% python3 -q
>>> import numpy as np
>>> import numpy.linalg as la
>>> np.set_printoptions(suppress=True, linewidth=100)
>>> tidy = lambda a: np.round(a, 2) + 0
>>> feats = np.loadtxt("out3.csv", delimiter=",")
>>> print(feats)
[[0. 1. 0.]
 [1. 0. 1.]
 [0. 1. 0.]]
>>> Y = feats / la.norm(feats, axis=1, keepdims=True)
>>> cov = Y @ Y.T
>>> np.degrees(np.arccos(np.clip(cov[2, 0], -1, 1)))
np.float64(0.0)
>>> cov[2]
array([1., 0., 1.])
>>> print(np.abs(np.diag(la.qr(feats)[1])) > 1e-9)
[ True  True False]
>>> np.allclose(feats[:-1].T @ la.lstsq(feats[:-1].T, feats[-1])[0], feats[-1])
True
>>> tidy(feats @ la.pinv(feats) @ feats)
array([[0., 1., 0.],
       [1., 0., 1.],
       [0., 1., 0.]])
>>> la.lstsq(feats[:-1].T, feats[-1])[2]
np.int32(2)
>>> data = np.load("data.npy")
>>> data
array([[0., 0., 0., 2.],
       [0., 0., 0., 0.],
       [0., 0., 0., 2.],
       [2., 0., 2., 0.]])
>>> np.kron(np.eye(2, dtype=int), data)
array([[0., 0., 0., 2., 0., 0., 0., 0.],
       [0., 0., 0., 0., 0., 0., 0., 0.],
       [0., 0., 0., 2., 0., 0., 0., 0.],
       [2., 0., 2., 0., 0., 0., 0., 0.],
       [0., 0., 0., 0., 0., 0., 0., 2.],
       [0., 0., 0., 0., 0., 0., 0., 0.],
       [0., 0., 0., 0., 0., 0., 0., 2.],
       [0., 0., 0., 0., 2., 0., 2., 0.]])
>>> print(tidy(la.det(2 * data)), tidy(la.det(data)))
0.0 0.0
>>> tidy(la.det(data[::-1]))
np.float64(0.0)
>>> print(tidy(np.poly(data)))
[ 1.  0. -8.  0.  0.]
>>> blk = np.stack([data, 2 * data, data[::-1]])
>>> np.einsum("bij,cij->bc", blk, blk)
array([[16., 32.,  0.],
       [32., 64.,  0.],
       [ 0.,  0., 16.]])
>>> la.matrix_rank(blk)
array([2, 2, 2])
>>> blk.sum(axis=0)
array([[2., 0., 2., 6.],
       [0., 0., 0., 2.],
       [0., 0., 0., 6.],
       [6., 0., 6., 2.]])
>>> tidy(la.det(blk))
array([0., 0., 0.])
>>> la.matrix_rank(blk.reshape(3, -1))
np.int64(2)
>>> rng = np.random.default_rng(10557)
>>> labels = rng.permutation(4)
>>> labels
array([2, 3, 1, 0])
>>> Y = data[labels][:, labels]
>>> np.trace(Y)
np.float64(0.0)
>>> np.allclose(Y, data)
False
>>> Y
array([[0., 2., 0., 0.],
       [2., 0., 0., 2.],
       [0., 0., 0., 0.],
       [0., 2., 0., 0.]])
>>> np.diag(Y)
array([0., 0., 0., 0.])
>>> r = la.matrix_rank(data)
>>> r
np.int64(2)
>>> N = la.svd(data)[2][r:].T
>>> print([int(la.matrix_rank(data[:, :j + 1])) for j in range(4)])
[1, 1, 1, 2]
>>> np.allclose(data @ N, 0)
True
>>> data @ N
array([[0., 0.],
       [0., 0.],
       [0., 0.],
       [0., 0.]])
>>> print(N.shape)
(4, 2)
>>> [int(la.matrix_rank(np.delete(data, i, axis=0))) for i in range(4)]
[2, 2, 2, 1]
>>> [int(la.matrix_rank(data[:i])) for i in range(1, len(data) + 1)]
[1, 1, 1, 2]
>>> tidy(N @ N.T)
array([[ 0.5,  0. , -0.5,  0. ],
       [ 0. ,  1. ,  0. ,  0. ],
       [-0.5,  0. ,  0.5,  0. ],
       [ 0. ,  0. ,  0. ,  0. ]])
>>> ev, vecs = la.eigh(data)
>>> x = np.array([1, -7, 7, -7])
>>> print(tidy(vecs * np.maximum(ev, 0) @ vecs.T))
[[0.71 0.   0.71 1.  ]
 [0.   0.   0.   0.  ]
 [0.71 0.   0.71 1.  ]
 [1.   0.   1.   1.41]]
>>> tidy(vecs * np.abs(ev) @ vecs.T)
array([[1.41, 0.  , 1.41, 0.  ],
       [0.  , 0.  , 0.  , 0.  ],
       [1.41, 0.  , 1.41, 0.  ],
       [0.  , 0.  , 0.  , 2.83]])
>>> np.abs(data).sum(axis=1).max(), tidy(np.abs(ev).max())
(np.float64(4.0), np.float64(2.83))
>>> A = np.diag(3 * np.array([4, -9, 3])) + np.array([[2, -1, 1], [-3, 0, 0], [2, -3, 0]])
>>> A
array([[ 14,  -1,   1],
       [ -3, -27,   0],
       [  2,  -3,   9]])
>>> q = A.astype(float).copy()
>>> for j in range(3):
...     q[:, j] -= q[:, :j] @ (q[:, :j].T @ q[:, j])
...     q[:, j] /= la.norm(q[:, j])
... 
>>> tidy(q.T @ q)
array([[1., 0., 0.],
       [0., 1., 0.],
       [0., 0., 1.]])
